In [1]: import numpy as np

In [2]: import numpy.linalg as la

In [3]: np.set_printoptions(precision=2, suppress=True, linewidth=140, legacy="1.25")

In [4]: A = np.array([[0, 0, 1, 1], [0, 0, 1, 1], [1, 1, 0, 1], [1, 1, 1, 0]])

In [5]: w, evecs = la.eigh(A)

In [6]: x = np.array([-4, 5, -1, -5])

In [7]: np.round(x @ A @ x / (x @ x), 2), round(float(w[0]), 2), round(w[-1], 2)
Out[7]: (-0.03, -1.56, 2.56)

In [8]: evecs * np.abs(w) @ evecs.T
Out[8]: 
array([[0.97, 0.97, 0.24, 0.24],
       [0.97, 0.97, 0.24, 0.24],
       [0.24, 0.24, 1.59, 0.59],
       [0.24, 0.24, 0.59, 1.59]])

In [9]: evecs * np.maximum(w, 0) @ evecs.T
Out[9]: 
array([[0.49, 0.49, 0.62, 0.62],
       [0.49, 0.49, 0.62, 0.62],
       [0.62, 0.62, 0.8 , 0.8 ],
       [0.62, 0.62, 0.8 , 0.8 ]])

In [10]: la.eigvalsh(A[1:, 1:])
Out[10]: array([-1., -1.,  2.])

In [11]: np.abs(A).sum(axis=1).max(), round(np.abs(w).max(), 2)
Out[11]: (3, 2.56)

In [12]: la.matrix_rank(A, rtol=0.1)
Out[12]: 3

In [13]: np.argsort(-la.norm(A, axis=0).round(6), kind="stable")[:3]
Out[13]: array([2, 3, 0])

In [14]: [round(float(x), 2) for x in la.svd(A, compute_uv=False)[:3]]
Out[14]: [2.56, 1.56, 1.0]

In [15]: w, evecs = la.eigh(A)

In [16]: la.eigvalsh(A + -3 * np.eye(4))
Out[16]: array([-4.56, -4.  , -3.  , -0.44])

In [17]: np.round(la.svd(A, compute_uv=False), 2) + 0
Out[17]: array([2.56, 1.56, 1.  , 0.  ])

In [18]: np.abs(evecs[:, -1]).round(6).argmax()
Out[18]: 2

In [19]: np.round(la.eigvalsh(A @ A), 2) + 0
Out[19]: array([0.  , 1.  , 2.44, 6.56])

In [20]: round(float(w.sum()), 2), np.trace(A)
Out[20]: (-0.0, 0)

In [21]: np.unique(w.round(6) + 0, return_counts=True)[1]
Out[21]: array([1, 1, 1, 1])

In [22]: np.round(evecs.T @ A @ evecs, 2) + 0
Out[22]: 
array([[-1.56,  0.  ,  0.  ,  0.  ],
       [ 0.  , -1.  ,  0.  ,  0.  ],
       [ 0.  ,  0.  ,  0.  ,  0.  ],
       [ 0.  ,  0.  ,  0.  ,  2.56]])

In [23]: w.round(2) + 0
Out[23]: array([-1.56, -1.  ,  0.  ,  2.56])

In [24]: round(float(np.abs(la.eigvals(A)).max()), 2)
Out[24]: 2.56

In [25]: (A - A.T) / 2
Out[25]: 
array([[0., 0., 0., 0.],
       [0., 0., 0., 0.],
       [0., 0., 0., 0.],
       [0., 0., 0., 0.]])

In [26]: np.trace(A)
Out[26]: 0

In [27]: np.allclose(A, A.T)
Out[27]: True

In [28]: la.matrix_power(A, 4)
Out[28]: 
array([[10, 10,  9,  9],
       [10, 10,  9,  9],
       [ 9,  9, 15, 14],
       [ 9,  9, 14, 15]])

In [29]: np.round(np.sort(np.abs(la.eigvals(A))), 2) + 0
Out[29]: array([0.  , 1.  , 1.56, 2.56])

In [30]: np.allclose(A @ A.T, A.T @ A)
Out[30]: True

In [31]: Y = np.array([[2, 3], [2, 3], [1, 3], [5, 5]])

In [32]: Y.T @ A.T
Out[32]: 
array([[ 6,  6,  9,  5],
       [ 8,  8, 11,  9]])

In [33]: np.einsum("ij,ij->i", A, A)
Out[33]: array([2, 2, 3, 3])

In [34]: np.vstack([A, Y.T]).shape
Out[34]: (6, 4)

In [35]: arr = np.load("test0.npy")

In [36]: arr
Out[36]: 
array([[-1.54,  1.68, -4.6 , -0.78, -2.11,  0.75],
       [-0.02, -0.36,  2.96,  0.58, -1.49,  1.  ],
       [ 1.93, -0.12, -1.51, -1.25,  2.03,  0.52],
       [-0.46,  0.43, -1.17,  0.87,  0.13, -0.72],
       [-1.29,  1.62,  1.56,  0.75, -2.3 , -0.69],
       [-0.1 ,  0.21, -2.66,  0.24,  0.6 , -0.77],
       [-1.7 ,  0.45, -1.38,  2.22, -0.44, -2.31],
       [-2.01,  2.68, -1.17,  0.25, -4.68, -1.92],
       [ 1.68, -0.43, -1.13, -0.81,  2.76,  1.59],
       [-1.58,  1.81, -3.13, -0.19, -1.95,  0.21],
       [-1.77,  2.4 , -3.37, -1.01, -2.55, -1.37],
       [ 1.25, -0.45,  2.12, -0.37,  0.74,  0.39],
       [-0.41,  0.63, -0.78, -2.2 , -0.06,  0.69],
       [ 0.86, -0.64,  1.65,  0.98,  0.89, -0.96],
       [-0.12,  2.51, -2.67, -0.01, -1.41, -0.77],
       [-0.72, -0.66,  0.22,  2.97, -0.53,  0.68],
       [ 0.54, -0.26,  1.31, -1.8 ,  0.17, -1.56],
       [ 0.37,  2.75, -3.74, -2.77, -3.23, -0.13],
       [ 0.53,  1.65, -0.28,  2.13, -2.59,  1.1 ],
       [-1.18, -1.94,  0.79,  0.67,  2.12,  0.47]])

In [37]: u = np.array([-3, 1, 3])

In [38]: np.convolve(arr[12], u)
Out[38]: array([ 1.23, -2.3 ,  1.74,  7.71, -4.36, -8.73,  0.51,  2.07])

In [39]: cent = arr[[0, 5]].astype(float)

In [40]: for _ in range(5):
    ...:     z = la.norm(arr[:, None] - cent, axis=-1).argmin(axis=1)
    ...:     cent = np.array([arr[z == j].mean(axis=0) for j in range(2)])
    ...: 

In [41]: z
Out[41]: array([0, 1, 1, 1, 1, 1, 1, 0, 1, 0, 0, 1, 1, 1, 0, 1, 1, 0, 1, 1])

In [42]: cent
Out[42]: 
array([[-1.11,  2.31, -3.11, -0.75, -2.65, -0.54],
       [ 0.06,  0.01,  0.12,  0.36,  0.15, -0.04]])

In [43]: np.abs(cent[1] - cent[0]).argmax()
Out[43]: 2

In [44]: np.bincount(z)
Out[44]: array([ 6, 14])

In [45]: m1 = np.load("mat.npy")

In [46]: m1
Out[46]: 
array([[  4.52,   3.46,   1.37,   5.08,   3.99],
       [ 12.86,  -5.08,  -9.67,   7.62,  -7.07],
       [-11.1 ,   9.19,  18.47,  -1.73,  11.62],
       [ -3.25,  -6.94,  17.06, -33.6 ,   3.79],
       [ -0.38,   4.01,   4.51,   7.63,   2.84],
       [  4.79,  12.26,  -2.2 ,  24.61,   8.24],
       [ 22.79,  -3.51, -14.37,   0.96,  -0.52],
       [ -4.34,  -1.91,  14.33, -17.82,   4.17],
       [ -1.17, -25.72,   1.08, -15.8 , -28.27],
       [ 18.91,  18.76, -11.49,  27.34,  18.5 ],
       [  3.5 ,  -1.16,  -1.26,   9.17,  -4.06],
       [  7.48,  -7.86,   0.51, -12.13,  -4.  ],
       [  9.15,   6.31,  -2.83,   9.99,   6.75],
       [  1.12, -10.67,   2.24,  -6.42, -11.2 ],
       [ -2.11,   0.3 ,   7.2 ,  -0.39,   0.67],
       [ -3.35,  -0.19,  13.26, -15.02,   5.58],
       [  6.52, -17.17, -11.86,  13.31, -26.82],
       [  6.42,   8.34,   3.2 ,   1.6 ,  12.32],
       [-18.38,  -4.71,  21.34, -10.12,  -5.19],
       [  7.02, -15.68,  -6.41,  -1.11, -19.01],
       [  1.1 ,  24.93,   4.67,  28.35,  23.24]])

In [47]: Xs = m1 - m1.mean(axis=0)

In [48]: Uu, s, VT = la.svd(Xs, full_matrices=False)

In [49]: la.matrix_rank(Xs)
Out[49]: 3

In [50]: round(float((s ** 2).sum() ** 2 / (s ** 4).sum()), 2)
Out[50]: 2.24

In [51]: np.abs(Uu[:, 0]).argmax()
Out[51]: 9
